$ ipython --no-banner

In [1]: import numpy as np

In [2]: np.set_printoptions(suppress=True, linewidth=100)

In [3]: m1 = np.array([[1.0, 0.5, 0.25, 0.12, 0.06, 0.03, 0.02, 0.01],
   ...:     [0.5, 1.0, 0.5, 0.25, 0.12, 0.06, 0.03, 0.02],
   ...:     [0.25, 0.5, 1.0, 0.5, 0.25, 0.12, 0.06, 0.03],
   ...:     [0.12, 0.25, 0.5, 1.0, 0.5, 0.25, 0.12, 0.06],
   ...:     [0.06, 0.12, 0.25, 0.5, 1.0, 0.5, 0.25, 0.12],
   ...:     [0.03, 0.06, 0.12, 0.25, 0.5, 1.0, 0.5, 0.25],
   ...:     [0.02, 0.03, 0.06, 0.12, 0.25, 0.5, 1.0, 0.5],
   ...:     [0.01, 0.02, 0.03, 0.06, 0.12, 0.25, 0.5, 1.0]])

In [4]: L = np.linalg.cholesky(m1)

In [5]: np.linalg.eigvalsh(m1).min() > 0
Out[5]: np.True_

In [6]: np.round(L @ L.T, 2)
Out[6]: 
array([[1.  , 0.5 , 0.25, 0.12, 0.06, 0.03, 0.02, 0.01],
       [0.5 , 1.  , 0.5 , 0.25, 0.12, 0.06, 0.03, 0.02],
       [0.25, 0.5 , 1.  , 0.5 , 0.25, 0.12, 0.06, 0.03],
       [0.12, 0.25, 0.5 , 1.  , 0.5 , 0.25, 0.12, 0.06],
       [0.06, 0.12, 0.25, 0.5 , 1.  , 0.5 , 0.25, 0.12],
       [0.03, 0.06, 0.12, 0.25, 0.5 , 1.  , 0.5 , 0.25],
       [0.02, 0.03, 0.06, 0.12, 0.25, 0.5 , 1.  , 0.5 ],
       [0.01, 0.02, 0.03, 0.06, 0.12, 0.25, 0.5 , 1.  ]])

In [7]: np.round(np.diag(L) ** 2, 2)
Out[7]: array([1.  , 0.75, 0.75, 0.75, 0.75, 0.75, 0.75, 0.75])

In [8]: vals, evecs = np.linalg.eigh(m1)

In [9]: x = np.array([-2, 2, 0, 1, 2, 1, -2, 0])

In [10]: np.round(np.linalg.eigvalsh(m1[1:, 1:]), 2)
Out[10]: array([0.35, 0.39, 0.48, 0.66, 1.01, 1.62, 2.49])

In [11]: np.round(x @ m1 @ x / (x @ x), 2), round(vals[0], 2), np.round(vals[-1], 2)
Out[11]: (np.float64(0.84), np.float64(0.35), np.float64(2.56))

In [12]: np.round(evecs * np.maximum(vals, 0) @ evecs.T, 2)
Out[12]: 
array([[1.  , 0.5 , 0.25, 0.12, 0.06, 0.03, 0.02, 0.01],
       [0.5 , 1.  , 0.5 , 0.25, 0.12, 0.06, 0.03, 0.02],
       [0.25, 0.5 , 1.  , 0.5 , 0.25, 0.12, 0.06, 0.03],
       [0.12, 0.25, 0.5 , 1.  , 0.5 , 0.25, 0.12, 0.06],
       [0.06, 0.12, 0.25, 0.5 , 1.  , 0.5 , 0.25, 0.12],
       [0.03, 0.06, 0.12, 0.25, 0.5 , 1.  , 0.5 , 0.25],
       [0.02, 0.03, 0.06, 0.12, 0.25, 0.5 , 1.  , 0.5 ],
       [0.01, 0.02, 0.03, 0.06, 0.12, 0.25, 0.5 , 1.  ]])

In [13]: x @ m1 @ x
Out[13]: np.float64(15.06)

In [14]: (np.sign(evecs[:, -1].round(6)) == np.sign(evecs[0, -1].round(6))).astype(int)
Out[14]: array([1, 1, 1, 1, 1, 1, 1, 1])
